% ipython --no-banner

In [1]: import numpy as np

In [2]: from numpy import linalg as LA

In [3]: np.set_printoptions(precision=2, suppress=True, linewidth=200, floatmode="fixed")

In [4]: tidy = lambda a: np.round(a, 2) + 0

In [5]: r0 = np.array([-4, 0, 4, 0, -4, -3, -3]) + 0.5

In [6]: W0 = np.eye(7) - 2 * np.outer(r0, r0) / (r0 @ r0)

In [7]: tidy(W0)
Out[7]: 
array([[ 0.58,  0.06,  0.55,  0.06, -0.42, -0.30, -0.30],
       [ 0.06,  0.99, -0.08, -0.01,  0.06,  0.04,  0.04],
       [ 0.55, -0.08,  0.30, -0.08,  0.55,  0.39,  0.39],
       [ 0.06, -0.01, -0.08,  0.99,  0.06,  0.04,  0.04],
       [-0.42,  0.06,  0.55,  0.06,  0.58, -0.30, -0.30],
       [-0.30,  0.04,  0.39,  0.04, -0.30,  0.78, -0.22],
       [-0.30,  0.04,  0.39,  0.04, -0.30, -0.22,  0.78]])

In [8]: x0 = np.array([-2, 0, -1, 0, -1, 3, 2])

In [9]: y = W0 @ x0

In [10]: b, lr = np.zeros(7), 1 / LA.norm(W0, 2) ** 2

In [11]: for i in range(12):
    ...:     b -= lr * W0.T @ (W0 @ b - y)
    ...:     if i % 2 == 0: print(i, round(LA.norm(W0 @ b - y), 2))
    ...: 
0 0.0
2 0.0
4 0.0
6 0.0
8 0.0
10 0.0

In [12]: tidy(b)
Out[12]: array([-2.00,  0.00, -1.00,  0.00, -1.00,  3.00,  2.00])

In [13]: tidy(LA.cond(W0))
Out[13]: np.float64(1.0)

In [14]: t3 = np.stack([W0, -1 * W0, W0[::-1]])

In [15]: tidy(t3.sum(axis=0))
Out[15]: 
array([[-0.30,  0.04,  0.39,  0.04, -0.30, -0.22,  0.78],
       [-0.30,  0.04,  0.39,  0.04, -0.30,  0.78, -0.22],
       [-0.42,  0.06,  0.55,  0.06,  0.58, -0.30, -0.30],
       [ 0.06, -0.01, -0.08,  0.99,  0.06,  0.04,  0.04],
       [ 0.55, -0.08,  0.30, -0.08,  0.55,  0.39,  0.39],
       [ 0.06,  0.99, -0.08, -0.01,  0.06,  0.04,  0.04],
       [ 0.58,  0.06,  0.55,  0.06, -0.42, -0.30, -0.30]])

In [16]: LA.matrix_rank(t3.reshape(3, -1))
Out[16]: np.int64(2)

In [17]: tidy(LA.det(t3))
Out[17]: array([-1.00,  1.00,  1.00])

In [18]: evals, evecs = LA.eigh(W0)

In [19]: tidy(evecs.T @ W0 @ evecs)
Out[19]: 
array([[-1.00,  0.00,  0.00,  0.00,  0.00,  0.00,  0.00],
       [ 0.00,  1.00,  0.00,  0.00,  0.00,  0.00,  0.00],
       [ 0.00,  0.00,  1.00,  0.00,  0.00,  0.00,  0.00],
       [ 0.00,  0.00,  0.00,  1.00,  0.00,  0.00,  0.00],
       [ 0.00,  0.00,  0.00,  0.00,  1.00,  0.00,  0.00],
       [ 0.00,  0.00,  0.00,  0.00,  0.00,  1.00,  0.00],
       [ 0.00,  0.00,  0.00,  0.00,  0.00,  0.00,  1.00]])

In [20]: tidy(evals)
Out[20]: array([-1.00,  1.00,  1.00,  1.00,  1.00,  1.00,  1.00])

In [21]: tidy(evals.sum()), np.trace(W0)
Out[21]: (np.float64(5.0), np.float64(5.0))

In [22]: tidy(LA.eigvalsh(W0 @ W0))
Out[22]: array([1.00, 1.00, 1.00, 1.00, 1.00, 1.00, 1.00])

In [23]: np.unique(evals.round(6) + 0, return_counts=True)[1]
Out[23]: array([1, 6])

In [24]: tidy(evecs @ np.diag(evals) @ evecs.T)
Out[24]: 
array([[ 0.58,  0.06,  0.55,  0.06, -0.42, -0.30, -0.30],
       [ 0.06,  0.99, -0.08, -0.01,  0.06,  0.04,  0.04],
       [ 0.55, -0.08,  0.30, -0.08,  0.55,  0.39,  0.39],
       [ 0.06, -0.01, -0.08,  0.99,  0.06,  0.04,  0.04],
       [-0.42,  0.06,  0.55,  0.06,  0.58, -0.30, -0.30],
       [-0.30,  0.04,  0.39,  0.04, -0.30,  0.78, -0.22],
       [-0.30,  0.04,  0.39,  0.04, -0.30, -0.22,  0.78]])

In [25]: x0 = np.array([-1, -1, -1, -1, 2, 1, 0])

In [26]: h = np.maximum(W0 @ x0, 0)

In [27]: tidy(np.tanh(W0 @ x0))
Out[27]: array([-0.98, -0.66,  0.66, -0.66,  0.54,  0.00, -0.76])

In [28]: np.flatnonzero(h > 1e-9)
Out[28]: array([2, 4, 5])

In [29]: tidy(np.maximum(W0 @ (3 * x0), 0))
Out[29]: array([0.00, 0.00, 2.38, 0.00, 1.82, 0.01, 0.00])

In [30]: tidy(np.maximum(W0 @ x0, 0) - np.maximum(-W0 @ x0, 0))
Out[30]: array([-2.39, -0.80,  0.79, -0.80,  0.61,  0.00, -1.00])

In [31]: tidy(W0 * (h > 1e-9)[:, None])
Out[31]: 
array([[ 0.00,  0.00,  0.00,  0.00,  0.00,  0.00,  0.00],
       [ 0.00,  0.00,  0.00,  0.00,  0.00,  0.00,  0.00],
       [ 0.55, -0.08,  0.30, -0.08,  0.55,  0.39,  0.39],
       [ 0.00,  0.00,  0.00,  0.00,  0.00,  0.00,  0.00],
       [-0.42,  0.06,  0.55,  0.06,  0.58, -0.30, -0.30],
       [-0.30,  0.04,  0.39,  0.04, -0.30,  0.78, -0.22],
       [ 0.00,  0.00,  0.00,  0.00,  0.00,  0.00,  0.00]])

In [32]: rng = np.random.default_rng(394082)

In [33]: z = rng.permutation(7)

In [34]: z
Out[34]: array([6, 0, 1, 3, 4, 5, 2])

In [35]: A2 = W0[z][:, z]

In [36]: tidy(A2)
Out[36]: 
array([[ 0.78, -0.30,  0.04,  0.04, -0.30, -0.22,  0.39],
       [-0.30,  0.58,  0.06,  0.06, -0.42, -0.30,  0.55],
       [ 0.04,  0.06,  0.99, -0.01,  0.06,  0.04, -0.08],
       [ 0.04,  0.06, -0.01,  0.99,  0.06,  0.04, -0.08],
       [-0.30, -0.42,  0.06,  0.06,  0.58, -0.30,  0.55],
       [-0.22, -0.30,  0.04,  0.04, -0.30,  0.78,  0.39],
       [ 0.39,  0.55, -0.08, -0.08,  0.55,  0.39,  0.30]])

In [37]: np.allclose(A2, W0)
Out[37]: False

In [38]: np.trace(A2)
Out[38]: np.float64(5.0)

In [39]: tidy(np.sort(np.abs(LA.eigvals(A2))))
Out[39]: array([1.00, 1.00, 1.00, 1.00, 1.00, 1.00, 1.00])

In [40]: tidy(np.diag(A2))
Out[40]: array([0.78, 0.58, 0.99, 0.99, 0.58, 0.78, 0.30])

In [41]: m1 = np.load("x.npy")

In [42]: tidy(m1)
Out[42]: 
array([[-0.45, -0.89],
       [-0.89,  0.45]])

In [43]: # keeps lengths

In [44]: x0 = np.array([-1, 1])

In [45]: h = np.maximum(m1 @ x0, 0)

In [46]: tidy(m1.T @ h)
Out[46]: array([-1.20,  0.60])

In [47]: np.flatnonzero(h > 1e-9)
Out[47]: array([1])

In [48]: tidy(np.maximum(m1 @ x0, 0) - np.maximum(-m1 @ x0, 0))
Out[48]: array([-0.45,  1.34])

In [49]: x0 = np.array([4, 5])

In [50]: tidy(m1 @ np.ones(2))
Out[50]: array([-1.34, -0.45])

In [51]: tidy(m1 @ x0)
Out[51]: array([-6.26, -1.34])

In [52]: (m1 @ x0).argmax()
Out[52]: np.int64(1)

In [53]: np.sign((m1 @ x0).round(6))
Out[53]: array([-1.00, -1.00])

In [54]: evals, evecs = LA.eig(m1)

In [55]: tidy(np.sort(LA.eigvals(LA.inv(m1))))
Out[55]: array([-1.00,  1.00])

In [56]: tidy(np.sort(LA.eigvals(m1 @ m1)))
Out[56]: array([1.00, 1.00])

In [57]: C2 = m1.T @ m1

In [58]: (m1 @ m1.T).shape
Out[58]: (2, 2)

In [59]: ang = np.deg2rad(15)

In [60]: X = np.eye(7)

In [61]: X[np.ix_([2, 6], [2, 6])] = [[np.cos(ang), -np.sin(ang)], [np.sin(ang), np.cos(ang)]]

In [62]: tidy(X)
Out[62]: 
array([[ 1.00,  0.00,  0.00,  0.00,  0.00,  0.00,  0.00],
       [ 0.00,  1.00,  0.00,  0.00,  0.00,  0.00,  0.00],
       [ 0.00,  0.00,  0.97,  0.00,  0.00,  0.00, -0.26],
       [ 0.00,  0.00,  0.00,  1.00,  0.00,  0.00,  0.00],
       [ 0.00,  0.00,  0.00,  0.00,  1.00,  0.00,  0.00],
       [ 0.00,  0.00,  0.00,  0.00,  0.00,  1.00,  0.00],
       [ 0.00,  0.00,  0.26,  0.00,  0.00,  0.00,  0.97]])

In [63]: # 6 groups of indices that never mix

In [64]: W1 = np.array([[1, -4, 1, 5, 0],
    ...:     [-3, -2, -4, 4, 5],
    ...:     [-3, -1, 1, 4, 3],
    ...:     [2, -2, -1, 2, 3],
    ...:     [-2, 4, 2, -4, -4],
    ...:     [4, -4, -1, -5, -1],
    ...:     [-2, -2, -5, 1, 1]])

In [65]: b = np.array([0, 2, 1, 1, 0])

In [66]: act = np.maximum(X @ W1 + b, 0)

In [67]: LA.matrix_rank(act)
Out[67]: np.int64(5)

In [68]: (act > 0).astype(int)
Out[68]: 
array([[1, 0, 1, 1, 0],
       [0, 0, 0, 1, 1],
       [0, 1, 1, 1, 1],
       [1, 0, 0, 1, 1],
       [0, 1, 1, 0, 0],
       [1, 0, 0, 0, 0],
       [0, 0, 0, 1, 1]])

In [69]: basis = np.array([[-1, 0], [0, 2], [2, 1], [-1, 1], [0, -3]])

In [70]: tidy(act @ basis)
Out[70]: 
array([[ -3.00,   8.00],
       [ -5.00, -10.00],
       [  1.92,   3.05],
       [ -5.00,  -6.00],
       [  6.00,  15.00],
       [ -4.00,   0.00],
       [ -3.00,  -2.23]])

In [71]: W1 @ basis
Out[71]: 
array([[ -4,  -2],
       [ -9, -19],
       [  1,  -6],
       [ -6, -12],
       [ 10,  18],
       [ -1, -11],
       [ -9, -11]])

In [72]: Q, evecs = LA.qr(X[:, :6])[0], LA.qr(X[:, 6:])[0]

In [73]: s = LA.svd(Q.T @ evecs, compute_uv=False)

In [74]: np.degrees(np.arccos(s.clip(0, 1)))
Out[74]: array([90.00])

In [75]: (s > 0.9).sum()
Out[75]: np.int64(0)

In [76]: A2 = X / np.sqrt((X ** 2).mean(axis=1, keepdims=True))

In [77]: tidy(A2[1])
Out[77]: array([0.00, 2.65, 0.00, 0.00, 0.00, 0.00, 0.00])

In [78]: LA.matrix_rank(A2) == LA.matrix_rank(X)
Out[78]: np.True_

In [79]: tidy(X - X.mean(axis=1, keepdims=True))
Out[79]: 
array([[ 0.86, -0.14, -0.14, -0.14, -0.14, -0.14, -0.14],
       [-0.14,  0.86, -0.14, -0.14, -0.14, -0.14, -0.14],
       [-0.10, -0.10,  0.86, -0.10, -0.10, -0.10, -0.36],
       [-0.14, -0.14, -0.14,  0.86, -0.14, -0.14, -0.14],
       [-0.14, -0.14, -0.14, -0.14,  0.86, -0.14, -0.14],
       [-0.14, -0.14, -0.14, -0.14, -0.14,  0.86, -0.14],
       [-0.17, -0.17,  0.08, -0.17, -0.17, -0.17,  0.79]])

In [80]: x0 = np.array([2, -6, -1, -4, 4, -2, -6])

In [81]: y = X @ x0

In [82]: b, lr = np.zeros(7), 1 / LA.norm(X, 2) ** 2

In [83]: for i in range(250):
    ...:     b -= lr * X.T @ (X @ b - y)
    ...:     if i % 50 == 0: print(i, round(LA.norm(X @ b - y), 2))
    ...: 
0 0.0
50 0.0
100 0.0
150 0.0
200 0.0

In [84]: tidy(LA.cond(X))
Out[84]: np.float64(1.0)

In [85]: x0 = np.array([1, -2, 0, -1, 3, -1, -1])

In [86]: tidy(np.abs(LA.eigvals(X)))
Out[86]: array([1.00, 1.00, 1.00, 1.00, 1.00, 1.00, 1.00])

In [87]: tidy(X.T @ (X @ x0))
Out[87]: array([ 1.00, -2.00,  0.00, -1.00,  3.00, -1.00, -1.00])

In [88]: [p for p in range(1, 25) if np.allclose(LA.matrix_power(X, p), np.eye(7))]
Out[88]: [24]

In [89]: 7 - LA.matrix_rank(X - np.eye(7), tol=1e-8)
Out[89]: np.int64(5)

In [90]: data = np.load("layer12.npy")

In [91]: data
Out[91]: 
array([[ 9,  8,  6,  4],
       [ 3,  4,  5,  5],
       [ 6,  7,  7,  5],
       [ 4,  4,  2, 15]])

In [92]: W1 = np.array([[5, -3, -5], [4, -2, 3], [2, 4, 2], [-4, 0, 4]])

In [93]: b = np.array([2, 0, 1])

In [94]: act = np.maximum(data @ W1 + b, 0)

In [95]: (act > 0).mean(axis=0)
Out[95]: array([0.75, 0.25, 1.00])

In [96]: LA.matrix_rank(act)
Out[96]: np.int64(3)

In [97]: act
Out[97]: 
array([[75,  0,  8],
       [23,  3, 28],
       [54,  0, 26],
       [ 0,  0, 57]])

In [98]: basis = np.array([[1, 1, 2], [1, 2, 1], [1, 0, 2]])

In [99]: W1 @ basis
Out[99]: 
array([[-3, -1, -3],
       [ 5,  0, 12],
       [ 8, 10, 12],
       [ 0, -4,  0]])

In [100]: (act @ basis).round(6).argmax(axis=1)
Out[100]: array([2, 2, 2, 2])

In [101]: act @ basis
Out[101]: 
array([[ 83,  75, 166],
       [ 54,  29, 105],
       [ 80,  54, 160],
       [ 57,   0, 114]])

In [102]: (data - data.T) / 2
Out[102]: 
array([[ 0.00,  2.50,  0.00,  0.00],
       [-2.50,  0.00, -1.00,  0.50],
       [ 0.00,  1.00,  0.00,  1.50],
       [ 0.00, -0.50, -1.50,  0.00]])

In [103]: LA.matrix_power(data, 2)
Out[103]: 
array([[157, 162, 144, 166],
       [ 89,  95,  83, 132],
       [137, 145, 130, 169],
       [120, 122,  88, 271]])

In [104]: np.trace(data)
Out[104]: np.int64(35)

In [105]: data @ data
Out[105]: 
array([[157, 162, 144, 166],
       [ 89,  95,  83, 132],
       [137, 145, 130, 169],
       [120, 122,  88, 271]])

In [106]: np.allclose(data, data.T)
Out[106]: False

In [107]: arr = 4 * np.eye(6) + np.ones((6, 6))

In [108]: arr
Out[108]: 
array([[5.00, 1.00, 1.00, 1.00, 1.00, 1.00],
       [1.00, 5.00, 1.00, 1.00, 1.00, 1.00],
       [1.00, 1.00, 5.00, 1.00, 1.00, 1.00],
       [1.00, 1.00, 1.00, 5.00, 1.00, 1.00],
       [1.00, 1.00, 1.00, 1.00, 5.00, 1.00],
       [1.00, 1.00, 1.00, 1.00, 1.00, 5.00]])

In [109]: # symmetric

In [110]: z = rng.permutation(6)

In [111]: z
Out[111]: array([5, 1, 4, 0, 2, 3])

In [112]: A2 = arr[z][:, z]

In [113]: tidy(LA.det(A2)), tidy(LA.det(arr[z]))
Out[113]: (np.float64(10240.0), np.float64(-10240.0))

In [114]: np.diag(A2)
Out[114]: array([5.00, 5.00, 5.00, 5.00, 5.00, 5.00])

In [115]: np.allclose(A2, arr)
Out[115]: True

In [116]: def softmax(z):
     ...:     e = np.exp(z - z.max(axis=-1, keepdims=True))
     ...:     return e / e.sum(axis=-1, keepdims=True)
     ...: 

In [117]: tidy(softmax(arr[5] + 3))
Out[117]: array([0.02, 0.02, 0.02, 0.02, 0.02, 0.92])

In [118]: scores = arr @ arr.T / np.sqrt(6)

In [119]: tidy(softmax(scores))
Out[119]: 
array([[0.99, 0.00, 0.00, 0.00, 0.00, 0.00],
       [0.00, 0.99, 0.00, 0.00, 0.00, 0.00],
       [0.00, 0.00, 0.99, 0.00, 0.00, 0.00],
       [0.00, 0.00, 0.00, 0.99, 0.00, 0.00],
       [0.00, 0.00, 0.00, 0.00, 0.99, 0.00],
       [0.00, 0.00, 0.00, 0.00, 0.00, 0.99]])

In [120]: ang = np.radians(30)

In [121]: Rm = np.eye(6)

In [122]: Rm[2, 2] = Rm[0, 0] = np.cos(ang)

In [123]: Rm[2, 0], Rm[0, 2] = -np.sin(ang), np.sin(ang)

In [124]: tidy(Rm)
Out[124]: 
array([[ 0.87,  0.00,  0.50,  0.00,  0.00,  0.00],
       [ 0.00,  1.00,  0.00,  0.00,  0.00,  0.00],
       [-0.50,  0.00,  0.87,  0.00,  0.00,  0.00],
       [ 0.00,  0.00,  0.00,  1.00,  0.00,  0.00],
       [ 0.00,  0.00,  0.00,  0.00,  1.00,  0.00],
       [ 0.00,  0.00,  0.00,  0.00,  0.00,  1.00]])

In [125]: A2 = arr @ Rm.T

In [126]: tidy(LA.svd(arr, compute_uv=False)), tidy(LA.svd(A2, compute_uv=False))
Out[126]: 
(array([10.00,  4.00,  4.00,  4.00,  4.00,  4.00]),
 array([10.00,  4.00,  4.00,  4.00,  4.00,  4.00]))

In [127]: tidy(LA.det(Rm)), tidy(np.trace(Rm))
Out[127]: (np.float64(1.0), np.float64(5.73))
